$ python -q
>>> import numpy as np
>>> from numpy import linalg as LA
>>> np.set_printoptions(precision=2, suppress=True, linewidth=120)
>>> A = np.load("block18.npy")
>>> print(A)
[[0 1 0 0 1 0]
 [0 0 3 0 2 0]
 [2 0 0 0 0 3]
 [0 0 3 2 0 0]]
>>> print(np.count_nonzero(A))
8
>>> np.zeros(4, 6)
Traceback (most recent call last):
  File "<python-input-6>", line 1, in <module>
    np.zeros(4, 6)
    ~~~~~~~~^^^^^^
TypeError: Cannot interpret '6' as a data type
>>> print(A.sum(axis=1))
[2 5 5 5]
>>> print(A - A[0])
[[ 0  0  0  0  0  0]
 [ 0 -1  3  0  1  0]
 [ 2 -1  0  0 -1  3]
 [ 0 -1  3  2 -1  0]]
>>> print(A[3] @ A[1])
9
>>> print(LA.norm(A, axis=1))
[1.41 3.61 3.61 3.61]
>>> print(round(LA.norm(A, 1), 2), round(LA.norm(A, np.inf), 2))
6.0 5.0
>>> print(round(float(LA.norm(A[3] - A[1])), 2))
2.83
>>> rng = np.random.default_rng(5148)
>>> Y = A + rng.integers(-2, 3, (4, 3)) @ rng.integers(-2, 3, (3, 6))
>>> print(Y)
[[-1  1  1 -2  3 -2]
 [ 1 -1  3  3 -4  3]
 [ 5  0 -8  6 -2  9]
 [-3 -3 -1 -1  2 -3]]
>>> print(Y - A)
[[-1  0  1 -2  2 -2]
 [ 1 -1  0  3 -6  3]
 [ 3  0 -8  6 -2  6]
 [-3 -3 -4 -3  2 -3]]
>>> print(LA.matrix_rank(Y - A, tol=1e-8))
3
>>> x = np.array([4, -5, 7, 3, -1, -7])
>>> h1 = np.maximum(A @ x, 0)
>>> print(h1)
[ 0 19  0 27]
>>> r0 = np.array([9, 2, 2])
>>> print(np.cross(A[2, :3], A[3, :3]))
[ 0 -6  0]
>>> print(np.array([np.convolve(row, r0, "same") for row in A]))
[[ 9  2  2  9  2  2]
 [ 0 27  6 24  4  4]
 [ 4  4  0  0 27  6]
 [ 0 27 24 10  4  0]]
>>> E = np.loadtxt("w.csv", delimiter=",")
>>> print(E)
[[ -2.17  -6.87   2.83  11.31  -9.31   3.2 ]
 [ -0.41  -7.46   0.86  13.07  -8.86   4.53]
 [ -0.03  -2.62   4.45   7.85   0.18   1.31]
 [  1.05  -2.54   4.47   6.84   0.93  -0.39]
 [ -0.32  -2.87   5.35   7.4   -0.44   1.32]
 [  2.41  -5.06   0.97  12.83  -8.76   2.17]
 [ -0.29  -2.49   5.     6.44  -0.48   1.77]
 [ -0.28  -5.32   3.98   7.9   -1.16   0.62]
 [ -0.03  -2.48   3.76   8.53  -0.6    0.68]
 [  0.67  -6.16   0.69  12.72 -10.56   2.38]
 [  0.59  -5.95   2.81  10.16  -9.44   3.42]
 [  0.12  -5.05   2.91   6.3    0.17   1.8 ]
 [  1.17  -4.06   4.98   6.9    2.64   0.71]
 [  0.12  -4.46   4.15   7.39  -1.23   1.59]
 [ -0.14  -2.93   6.69   5.54  -0.59   2.6 ]
 [ -0.12  -3.13   2.98   6.78  -0.08  -0.54]
 [  1.97  -5.84   2.63  10.85 -12.37   0.78]
 [  1.24  -1.47   5.24   8.45   1.1    2.03]
 [ -1.43  -4.35   4.75   6.31  -1.63   1.85]
 [  1.94  -1.42   4.62   7.81  -1.6   -2.12]
 [  0.95  -7.22   2.22  12.18  -9.99   1.13]
 [  1.77  -2.29   5.74   6.3    0.64   1.01]
 [ -1.88  -5.27   1.82  10.5   -9.48   1.44]
 [ -0.34  -4.95   0.88  11.47 -10.     2.49]
 [ -2.65  -5.94   1.18  10.94  -9.03   1.41]
 [ -0.46  -3.4    4.24   6.44   0.25   0.35]
 [  0.88  -3.47   3.1    8.19   0.15   3.77]
 [ -0.6   -7.03   2.34  12.38  -9.66   0.29]
 [ -0.49  -3.42   4.56   7.29  -0.19  -0.55]
 [  1.81  -3.8    3.72   5.77   0.06   0.95]
 [  0.96  -1.73   2.81   6.89   0.94   1.77]
 [  0.49  -6.14   1.85  10.28  -7.95   2.5 ]
 [ -0.46  -4.09   4.2    6.37  -1.08   1.19]
 [  0.74  -2.85   4.36   6.52  -0.52   1.48]
 [  0.06  -6.38   0.6    9.94 -10.59   4.74]
 [ -0.87  -5.36   2.43  12.61 -10.61   3.22]]
>>> z = E[:, 4] > np.median(E[:, 4])
>>> r0 = E[z].mean(axis=0) - E[~z].mean(axis=0)
>>> print(round((((E - E.mean(axis=0)) @ r0 > 0) == z).mean(), 2))
0.89
>>> print(r0)
[ 0.49  2.58  2.05 -3.66  8.07 -0.8 ]
>>> print(((E - E.mean(axis=0)) @ r0 > 0).astype(int))
[0 0 1 1 1 0 1 1 1 0 0 1 1 1 1 1 0 1 1 1 0 1 0 0 0 1 1 0 1 1 1 0 1 1 0 0]
